In [1]: import numpy as np

In [2]: np.set_printoptions(precision=1, suppress=True, linewidth=200)

In [3]: M = np.loadtxt("data.csv", delimiter=",")

In [4]: print(M)
[[-3.  0.  0.]
 [ 1.  1.  0.]
 [-2. -2. -3.]]

In [5]: # triangular

In [6]: hat = np.triu(np.array([[2, 2, 0], [1, 0, 0], [0, 1, 2]]), 1) + np.eye(3)

In [7]: A2 = hat @ M @ np.linalg.inv(hat)

In [8]: print(np.poly(A2))
[ 1.  5.  3. -9.]

In [9]: print(np.round(np.linalg.det(A2), 1))
9.0

In [10]: print(A2)
[[-1.  4.  0.]
 [ 1. -1.  0.]
 [-2.  2. -3.]]

In [11]: w1 = np.array([[3, -1, 0], [2, 2, -1], [1, 2, -2]])

In [12]: c = np.array([0, 0, 0])

In [13]: hid = np.maximum(A2 @ w1 + c, 0)

In [14]: print(hid)
[[5. 9. 0.]
 [1. 0. 1.]
 [0. 0. 4.]]

In [15]: basis = np.array([[1, -1, 2], [2, -2, 1], [2, 3, -1]])

In [16]: print((hid @ basis).round(6).argmax(axis=1))
[0 0 1]

In [17]: r0 = np.array([1, -3, 2])

In [18]: A = r0[np.abs(np.subtract.outer(np.arange(3), np.arange(3)))]

In [19]: print(A)
[[ 1 -3  2]
 [-3  1 -3]
 [ 2 -3  1]]

In [20]: A2 = A / np.linalg.norm(A, axis=1, keepdims=True)

In [21]: gram = A2 @ A2.T

In [22]: print((gram - 2 * np.eye(3)).round(6).argmax(axis=1))
[2 0 0]

In [23]: print([round(float(np.linalg.det(A[:i, :i])), 2) + 0 for i in range(1, 4)])
[1.0, -8.0, 15.0]

In [24]: m1 = np.load("w.npy")

In [25]: print(m1)
[[ 0.6  0.6 -1.1]
 [-1.2 -0.7  0.2]
 [ 1.1  0.9 -1.3]
 [ 2.3  2.8 -1.7]
 [-1.4 -1.7  0.9]
 [-0.1 -0.3  0.5]
 [ 3.5  2.7 -2.2]
 [-2.5 -1.8  1.2]
 [-2.9 -2.7  2.5]
 [-3.  -2.9  2.4]
 [-1.2 -1.1  1. ]
 [ 2.3  2.2 -1. ]
 [ 0.2 -0.1  0. ]
 [ 1.   1.2 -0.7]
 [-3.5 -3.3  2.4]
 [-1.8 -1.7  1.9]
 [-2.5 -3.1  2.1]
 [ 3.   3.1 -3. ]
 [ 0.8  1.3 -0.6]
 [-1.4 -1.   0.5]
 [-1.7 -1.7  2.3]
 [-3.5 -2.6  2.5]]

In [26]: lab = m1[:, 1] > np.median(m1[:, 1])

In [27]: r0 = m1[lab].mean(axis=0) - m1[~lab].mean(axis=0)

In [28]: print(((m1 - m1.mean(axis=0)) @ r0 > 0).astype(int))
[1 0 1 1 0 1 1 0 0 0 0 1 1 1 0 0 0 1 1 0 0 0]

In [29]: print(np.argsort(-np.abs(r0).round(6), kind="stable"))
[0 1 2]

In [30]: print(round((((m1 - m1.mean(axis=0)) @ r0 > 0) == lab).mean(), 1))
1.0

In [31]: Ac = (m1 - m1.mean(axis=0)) / m1.std(axis=0)

In [32]: print(np.argwhere(np.abs(Ac) > 2))
[[17  2]]

In [33]: print(Ac.std(axis=0))
[1. 1. 1.]

In [34]: c = np.linalg.lstsq(np.delete(Ac, 0, axis=1), Ac[:, 0])[0]

In [35]: print(np.abs(c).argmax())
0

In [36]: print(round(float(1 - np.var(Ac[:, 0] - np.delete(Ac, 0, axis=1) @ c)), 1))
1.0

In [37]: Ac = m1 - m1.mean(axis=0)

In [38]: U, sigma, vt = np.linalg.svd(Ac, full_matrices=False)

In [39]: print(np.searchsorted(np.cumsum(sigma ** 2) / (sigma ** 2).sum(), 0.9) + 1)
1

In [40]: print(np.round(Ac.mean(axis=0), 1) + 0)
[0. 0. 0.]

In [41]: print(vt[0] * np.sign(vt[0, np.abs(vt[0]).argmax()]))
[ 0.6  0.6 -0.5]

In [42]: print((np.sign(U[:, 0]) == np.sign(U[0, 0])).astype(int))
[1 0 1 1 0 1 1 0 0 0 0 1 1 1 0 0 0 1 1 0 0 0]

In [43]: print(np.abs(U[:, 0]).argmax())
17

In [44]: print(np.round(sigma ** 2 / (sigma ** 2).sum(), 1) + 0)
[1. 0. 0.]

In [45]: print(np.linalg.matrix_rank(Ac))
3

In [46]: print(np.abs(vt[0]).argmax())
0

In [47]: print(np.abs(vt[-1]))
[0.6 0.8 0.2]

In [48]: E = np.load("arr.npy")

In [49]: print(E.round(1) + 0)
[[ 2.2  0.2  2.1]
 [ 1.4 -0.4  2.6]
 [-1.9 -1.6  1.7]
 [ 1.5  1.6 -2. ]
 [ 2.3  1.6 -1.1]
 [ 0.5 -0.9  2.8]
 [-0.4  1.  -2.8]
 [ 2.5  0.5  1.6]
 [-2.5 -0.6 -1.5]
 [ 2.6  0.6  1.4]
 [ 0.1 -1.1  2.8]
 [ 2.2  1.6 -1.3]
 [-0.2  1.1 -2.8]
 [ 2.4  0.5  1.7]
 [-2.3 -1.6  1.2]
 [ 2.7  1.2  0.3]
 [ 0.8 -0.8  2.8]
 [ 0.9 -0.7  2.8]
 [-2.7 -0.8 -1.1]
 [ 2.7  1.3  0. ]
 [ 0.1 -1.1  2.8]
 [-0.2 -1.2  2.7]
 [ 2.1  1.6 -1.4]
 [ 2.3  0.3  2. ]
 [ 0.3  1.3 -2.7]
 [ 2.   0.   2.3]]

In [50]: lab = E[:, 1] > np.median(E[:, 1])

In [51]: r0 = E[lab].mean(axis=0) - E[~lab].mean(axis=0)

In [52]: print(r0)
[ 1.9  1.9 -2.4]

In [53]: data = np.load("run12.npy")

In [54]: print(data)
[[ 0  0  0 -8]
 [ 0  0  7  0]
 [ 4  0  0  0]
 [ 0 -1  0  0]]

In [55]: Q = data.astype(float).copy()

In [56]: for j in range(4):
    ...:     Q[:, j] -= Q[:, :j] @ (Q[:, :j].T @ Q[:, j])
    ...:     Q[:, j] /= np.linalg.norm(Q[:, j])
    ...: 

In [57]: print(Q.T @ data)
[[4. 0. 0. 0.]
 [0. 1. 0. 0.]
 [0. 0. 7. 0.]
 [0. 0. 0. 8.]]

In [58]: print(Q.T @ Q)
[[1. 0. 0. 0.]
 [0. 1. 0. 0.]
 [0. 0. 1. 0.]
 [0. 0. 0. 1.]]

In [59]: print(Q)
[[ 0.  0.  0. -1.]
 [ 0.  0.  1.  0.]
 [ 1.  0.  0.  0.]
 [ 0. -1.  0.  0.]]
